% python3 -q
>>> import numpy as np
>>> np.set_printoptions(precision=2, suppress=True, linewidth=140, legacy="1.25")
>>> rnd = lambda a: np.round(a, 2) + 0
>>> mat = np.load("a.npy")
>>> mat
array([[ 1,  1, -1, -1,  1,  1, -1, -1],
       [ 1,  1,  1,  1,  1,  1,  1,  1],
       [ 1,  1, -1, -1, -1, -1,  1,  1],
       [ 1, -1, -1,  1,  1, -1, -1,  1],
       [ 1, -1,  1, -1,  1, -1,  1, -1],
       [ 1,  1,  1,  1, -1, -1, -1, -1],
       [ 1, -1, -1,  1, -1,  1,  1, -1],
       [ 1, -1,  1, -1, -1,  1, -1,  1]])
>>> out = mat[0, 0] * mat[1:] - np.outer(mat[1:, 0], mat[0])
>>> out
array([[ 0,  0,  2,  2,  0,  0,  2,  2],
       [ 0,  0,  0,  0, -2, -2,  2,  2],
       [ 0, -2,  0,  2,  0, -2,  0,  2],
       [ 0, -2,  2,  0,  0, -2,  2,  0],
       [ 0,  0,  2,  2, -2, -2,  0,  0],
       [ 0, -2,  0,  2, -2,  0,  2,  0],
       [ 0, -2,  2,  0, -2,  0,  0,  2]])
>>> mat[:, 0] / mat[0, 0]
array([1., 1., 1., 1., 1., 1., 1., 1.])
>>> np.flatnonzero(~out.round(6).any(axis=1))
array([], dtype=int64)
>>> out = mat / np.sqrt((mat ** 2).mean(axis=1, keepdims=True))
>>> mat - mat.mean(axis=1, keepdims=True)
array([[ 1.,  1., -1., -1.,  1.,  1., -1., -1.],
       [ 0.,  0.,  0.,  0.,  0.,  0.,  0.,  0.],
       [ 1.,  1., -1., -1., -1., -1.,  1.,  1.],
       [ 1., -1., -1.,  1.,  1., -1., -1.,  1.],
       [ 1., -1.,  1., -1.,  1., -1.,  1., -1.],
       [ 1.,  1.,  1.,  1., -1., -1., -1., -1.],
       [ 1., -1., -1.,  1., -1.,  1.,  1., -1.],
       [ 1., -1.,  1., -1., -1.,  1., -1.,  1.]])
>>> q, Rm = np.linalg.qr(mat)
>>> rnd(np.abs(np.diag(Rm)))
array([2.83, 2.83, 2.83, 2.83, 2.83, 2.83, 2.83, 2.83])
>>> rnd(q @ Rm)
array([[ 1.,  1., -1., -1.,  1.,  1., -1., -1.],
       [ 1.,  1.,  1.,  1.,  1.,  1.,  1.,  1.],
       [ 1.,  1., -1., -1., -1., -1.,  1.,  1.],
       [ 1., -1., -1.,  1.,  1., -1., -1.,  1.],
       [ 1., -1.,  1., -1.,  1., -1.,  1., -1.],
       [ 1.,  1.,  1.,  1., -1., -1., -1., -1.],
       [ 1., -1., -1.,  1., -1.,  1.,  1., -1.],
       [ 1., -1.,  1., -1., -1.,  1., -1.,  1.]])
>>> rnd(q.T @ q)
array([[1., 0., 0., 0., 0., 0., 0., 0.],
       [0., 1., 0., 0., 0., 0., 0., 0.],
       [0., 0., 1., 0., 0., 0., 0., 0.],
       [0., 0., 0., 1., 0., 0., 0., 0.],
       [0., 0., 0., 0., 1., 0., 0., 0.],
       [0., 0., 0., 0., 0., 1., 0., 0.],
       [0., 0., 0., 0., 0., 0., 1., 0.],
       [0., 0., 0., 0., 0., 0., 0., 1.]])
>>> np.trace(q @ q.T)
8.0
>>> np.allclose(Rm.T @ Rm, mat.T @ mat)
True
>>> q, evecs = np.linalg.qr(mat[:, :2])[0], np.linalg.qr(mat[:, 2:])[0]
>>> sv = np.linalg.svd(q.T @ evecs, compute_uv=False)
>>> (sv > 0.9).sum()
0
>>> rnd(np.degrees(np.arccos(sv.clip(0, 1))))
array([90., 90.])
